$ python3 -q
>>> import numpy as np
>>> import numpy.linalg as la
>>> np.set_printoptions(precision=2, suppress=True, linewidth=160)
>>> data = np.tril(np.array([[1, 2, 1, 0], [2, 0, 0, 1], [0, 2, 0, 1], [2, 1, 1, 2]]), -1) + np.eye(4, dtype=int)
>>> data
array([[1, 0, 0, 0],
       [2, 1, 0, 0],
       [0, 2, 1, 0],
       [2, 1, 1, 1]])
>>> data @ data
array([[1, 0, 0, 0],
       [4, 1, 0, 0],
       [4, 4, 1, 0],
       [6, 4, 2, 1]])
>>> la.matrix_rank(data - data[0, 0] * np.eye(4))
np.int64(3)
>>> la.matrix_power(data - np.diag(np.diag(data)), 4)
array([[0, 0, 0, 0],
       [0, 0, 0, 0],
       [0, 0, 0, 0],
       [0, 0, 0, 0]])
>>> [int(la.matrix_rank(la.matrix_power(data, p))) for p in range(1, 5)]
[4, 4, 4, 4]
>>> np.sort(la.eigvals(data))
array([1., 1., 1., 1.])
>>> W = np.array([[0, 0, -2, 1, -1],
...     [-2, 0, 2, -2, 1],
...     [-2, -2, 2, -1, 2],
...     [2, 1, 2, -2, -2]])
>>> beta = np.array([1, 1, 2, 2, 1])
>>> H = np.maximum(data @ W + beta, 0)
>>> H
array([[1, 1, 0, 3, 0],
       [0, 1, 0, 2, 0],
       [0, 0, 8, 0, 5],
       [0, 0, 4, 0, 0]])
>>> cent = np.array([[0, -9], [-1, -9], [-1, 9], [0, -9], [3, 0]])
>>> H @ cent
array([[ -1, -45],
       [ -1, -27],
       [  7,  72],
       [ -4,  36]])
>>> W @ cent
array([[ -1, -27],
       [  1,  54],
       [  6,  63],
       [ -9,   9]])
>>> def softmax(z):
...     e = np.exp(z - z.max(axis=-1, keepdims=True))
...     return e / e.sum(axis=-1, keepdims=True)
... 
>>> softmax(H[0])
array([0.1 , 0.1 , 0.04, 0.73, 0.04])
>>> softmax(H[0] + 3)
array([0.1 , 0.1 , 0.04, 0.73, 0.04])
>>> softmax(H).sum(axis=1)
array([1., 1., 1., 1.])
>>> scores = H @ H.T / np.sqrt(5)
>>> np.round(softmax(scores + np.triu(np.full(scores.shape, -np.inf), 1)), 2) + 0
array([[1.  , 0.  , 0.  , 0.  ],
       [0.71, 0.29, 0.  , 0.  ],
       [0.  , 0.  , 1.  , 0.  ],
       [0.  , 0.  , 1.  , 0.  ]])
>>> np.round(softmax(scores), 2) + 0
array([[0.85, 0.14, 0.01, 0.01],
       [0.67, 0.27, 0.03, 0.03],
       [0.  , 0.  , 1.  , 0.  ],
       [0.  , 0.  , 1.  , 0.  ]])
>>> rng = np.random.default_rng(561)
>>> z = rng.permutation(4)
>>> z
array([1, 0, 2, 3])
>>> Y = data[z][:, z]
>>> round(la.det(Y), 2), round(float(la.det(data[z])), 2)
(np.float64(1.0), -1.0)
>>> np.trace(Y)
np.int64(4)
>>> Y
array([[1, 2, 0, 0],
       [0, 1, 0, 0],
       [2, 0, 1, 0],
       [1, 2, 1, 1]])
>>> mat = np.triu(rng.random((4, 4)) < 0.6, 1).astype(int)
>>> mat = mat + mat.T
>>> mat
array([[0, 0, 0, 1],
       [0, 0, 0, 1],
       [0, 0, 0, 1],
       [1, 1, 1, 0]])
>>> np.round(la.eigvals(mat), 2) + 0
array([-1.73,  0.  ,  1.73,  0.  ])
>>> np.round(la.det(mat[::-1]), 2)
np.float64(0.0)
>>> np.round(la.det(mat.T), 2)
np.float64(0.0)
>>> vals, V = la.eigh(mat)
>>> np.abs(V[:, -1])
array([0.41, 0.41, 0.41, 0.71])
>>> vals.round(2) + 0
array([-1.73,  0.  ,  0.  ,  1.73])
>>> la.eigvalsh(mat + 4 * np.eye(4))
array([2.27, 4.  , 4.  , 5.73])
>>> np.round(la.eigvalsh(mat @ mat), 2) + 0
array([0., 0., 3., 3.])
>>> la.svd(mat, compute_uv=False)
array([1.73, 1.73, 0.  , 0.  ])
>>> round(vals.sum(), 2), np.trace(mat)
(np.float64(-0.0), np.int64(0))
>>> vals, V = la.eigh(mat)
>>> vec = np.array([0, 0, -2, -1])
>>> V * np.maximum(vals, 0) @ V.T
array([[0.29, 0.29, 0.29, 0.5 ],
       [0.29, 0.29, 0.29, 0.5 ],
       [0.29, 0.29, 0.29, 0.5 ],
       [0.5 , 0.5 , 0.5 , 0.87]])
>>> (np.sign(V[:, -1].round(6)) == np.sign(V[0, -1].round(6))).astype(int)
array([1, 1, 1, 1])
>>> vec @ mat @ vec / (vec @ vec), np.round(vals[0], 2), round(float(vals[-1]), 2)
(np.float64(0.8), np.float64(-1.73), 1.73)
>>> vec @ mat @ vec
np.int64(4)
>>> left, sv, VT = la.svd(mat)
>>> V = VT[:(sv > 1e-8).sum()]
>>> vec = mat[0] + -2 * mat[2] + rng.integers(2) * np.eye(4)[1]
>>> vec
array([ 0.,  1.,  0., -1.])
>>> np.diag(V.T @ V)
array([0.33, 0.33, 0.33, 1.  ])
>>> np.round(la.norm(vec - V.T @ V @ vec), 2)
np.float64(0.82)
>>> la.matrix_rank(np.vstack([mat, vec]))
np.int64(3)
>>> rk = la.matrix_rank(mat)
>>> rk
np.int64(2)
>>> N = la.svd(mat)[2][rk:].T
>>> np.allclose(mat @ N, 0)
True
>>> [int(la.matrix_rank(mat[:i])) for i in range(1, len(mat) + 1)]
[1, 1, 1, 2]
>>> N.shape
(4, 2)
>>> [int(la.matrix_rank(mat[:, :j + 1])) for j in range(4)]
[1, 1, 1, 2]
>>> np.round(mat @ N, 2) + 0
array([[0., 0.],
       [0., 0.],
       [0., 0.],
       [0., 0.]])
>>> X = np.loadtxt("out9.csv", delimiter=",")
>>> X
array([[-0.87,  9.99,  6.85],
       [ 0.15,  7.65,  3.7 ],
       [ 0.64,  9.11,  7.63],
       [ 1.95,  8.97,  6.75],
       [ 0.67,  6.95,  4.73],
       [ 0.39,  8.93,  5.51],
       [-1.03, 10.8 ,  5.94],
       [ 0.09,  8.67,  6.16],
       [-0.54,  9.53,  6.6 ],
       [ 0.12,  7.81,  6.18],
       [ 0.26,  8.47,  5.68],
       [-2.47,  8.22,  6.54],
       [-0.77,  9.45,  6.67],
       [-0.74,  8.72,  5.08]])
>>> left, sv, VT = la.svd(X)
>>> np.argmax(sv[:-1] / (sv[1:] + 1e-6)) + 1
np.int64(1)
>>> sv
array([40.12,  3.74,  2.52])
>>> Y = left[:, :1] @ np.diag(sv[:1]) @ VT[:1]
>>> round(float(la.norm(X - Y, 2)), 2), np.round(sv[1], 2)
(3.74, np.float64(3.74))
>>> round(float(la.norm(X - Y) / la.norm(X)), 2)
0.11
>>> u = np.array([3, 2, 0])
>>> np.convolve(X[6], u)
array([-3.09, 30.34, 39.42, 11.88,  0.  ])
>>> np.correlate(X[6], X[7], "full")
array([ -6.34,  57.6 , 130.13,  52.47,   0.53])
>>> np.cross(X[6, :3], X[7, :3])
array([15.03,  6.88, -9.9 ])
>>> Xs = X - X.mean(axis=0)
>>> V = la.svd(Xs)[2][:1]
>>> Y = Xs - Xs @ V.T @ V
>>> np.diag(V.T @ V)
array([0.17, 0.45, 0.39])
>>> np.cov(Xs @ V.T, rowvar=False)
array(1.65)
>>> la.norm(Y, axis=1).round(6).argmax()
np.int64(11)
>>> Y.std(axis=0)
array([0.86, 0.48, 0.59])
>>> (Xs @ V.T).std(axis=0)
array([1.24])
>>> left, sv, VT = la.svd(X, full_matrices=False)
>>> np.allclose(left * sv @ VT, X)
True
>>> np.abs(VT[0])
array([0.02, 0.83, 0.56])
>>> np.round(left.T @ X @ VT.T, 2) + 0
array([[40.12,  0.  ,  0.  ],
       [ 0.  ,  3.74,  0.  ],
       [ 0.  ,  0.  ,  2.52]])
>>> np.cumsum(sv ** 2) / np.sum(sv ** 2)
array([0.99, 1.  , 1.  ])
>>> (sv > 1e-8).sum()
np.int64(3)
>>> left.shape, sv.shape, VT.shape
((14, 3), (3,), (3, 3))
>>> Y = X / np.sqrt((X ** 2).mean(axis=1, keepdims=True))
>>> la.matrix_rank(Y) == la.matrix_rank(X)
np.True_
>>> F = np.array([[17, 7, 5, 8], [3, 20, 4, 6], [6, 0, 1, 9], [6, 9, 7, 9]])
>>> F
array([[17,  7,  5,  8],
       [ 3, 20,  4,  6],
       [ 6,  0,  1,  9],
       [ 6,  9,  7,  9]])
>>> u = np.array([0, 4, 5, 2])
>>> Y = F + np.outer(u, np.eye(4)[2])
>>> round(la.det(Y) / la.det(F), 2), round(1 + la.solve(F, u)[2], 2)
(np.float64(0.29), np.float64(0.29))
>>> la.matrix_rank(Y - F)
np.int64(1)
>>> vec = np.array([8, -8, -1, -8])
>>> np.sign((F @ vec).round(6))
array([ 1, -1, -1, -1])
>>> (F * vec).sum(axis=1)
array([  11, -188,  -25, -103])
>>> F @ np.ones(4)
array([37., 33., 16., 31.])
>>> (F @ vec).argmax()
np.int64(0)
>>> E = np.load("arr.npy")
>>> E
array([[ 1.,  2.,  0.],
       [ 2.,  2.,  2.],
       [ 0.,  2., -1.]])
>>> u = np.array([-1, -2, -2])
>>> Y = E + np.outer(u, np.eye(3)[1])
>>> la.matrix_rank(Y - E)
np.int64(1)
>>> round(la.det(Y) / la.det(E), 2), np.round(1 + la.solve(E, u)[1], 2)
(np.float64(-1.0), np.float64(-1.0))
>>> la.matrix_rank(la.inv(Y) - la.inv(E), tol=1e-8)
np.int64(1)
>>> vals, V = la.eigh(E)
>>> vec = np.array([2, 2, 0])
>>> vec @ E @ vec
np.float64(28.0)
>>> (np.sign(V[:, -1].round(6)) == np.sign(V[0, -1].round(6))).astype(int)
array([1, 1, 1])
>>> la.eigvalsh(E[1:, 1:])
array([-2.,  3.])
>>> V * np.abs(vals) @ V.T
array([[1.45, 1.26, 1.15],
       [1.26, 3.23, 0.11],
       [1.15, 0.11, 1.92]])
>>> [round(float(x), 2) for x in la.svd(E, compute_uv=False)[:3]]
[4.08, 2.3, 0.21]
>>> (E - E.T) / 2
array([[0., 0., 0.],
       [0., 0., 0.],
       [0., 0., 0.]])
>>> theta = np.radians(72)
>>> r_ = np.eye(3)
>>> r_[0, 0] = r_[1, 1] = np.cos(theta)
>>> r_[0, 1], r_[1, 0] = -np.sin(theta), np.sin(theta)
>>> r_
array([[ 0.31, -0.95,  0.  ],
       [ 0.95,  0.31,  0.  ],
       [ 0.  ,  0.  ,  1.  ]])
>>> Y = E @ r_.T
>>> Y
array([[-1.59,  1.57,  0.  ],
       [-1.28,  2.52,  2.  ],
       [-1.9 ,  0.62, -1.  ]])
>>> la.svd(E, compute_uv=False), la.svd(Y, compute_uv=False)
(array([4.08, 2.3 , 0.21]), array([4.08, 2.3 , 0.21]))
>>> arr = np.loadtxt("sample8.csv", delimiter=",")
>>> arr
array([[4., 1., 0.],
       [0., 4., 1.],
       [0., 0., 4.]])
>>> z = rng.permutation(3)
>>> Y = arr[:, z] * rng.choice([-1, 1], 3)
>>> Y
array([[-1., -4.,  0.],
       [-4., -0.,  1.],
       [-0., -0.,  4.]])
>>> left, _, VT = la.svd(arr.T @ Y)
>>> z
array([1, 0, 2])
>>> np.round(left @ VT, 2) + 0
array([[ 0., -1.,  0.],
       [-1.,  0.,  0.],
       [ 0.,  0.,  1.]])
>>> np.round(la.lstsq(arr, Y)[0], 2) + 0
array([[ 0., -1.,  0.],
       [-1.,  0.,  0.],
       [ 0.,  0.,  1.]])
>>> Y @ Y
array([[17.,  4., -4.],
       [ 4., 16.,  4.],
       [ 0.,  0., 16.]])
>>> np.trace(Y)
np.float64(3.0)
>>> round(la.det(Y), 2)
np.float64(-64.0)
>>> (Y - Y.T) / 2
array([[ 0. ,  0. ,  0. ],
       [ 0. ,  0. ,  0.5],
       [-0. , -0.5,  0. ]])
>>> np.allclose(Y @ Y.T, Y.T @ Y)
False
>>> la.matrix_power(Y, 2)
array([[17.,  4., -4.],
       [ 4., 16.,  4.],
       [ 0.,  0., 16.]])
>>> np.sort(np.abs(la.eigvals(Y)))
array([3.53, 4.  , 4.53])
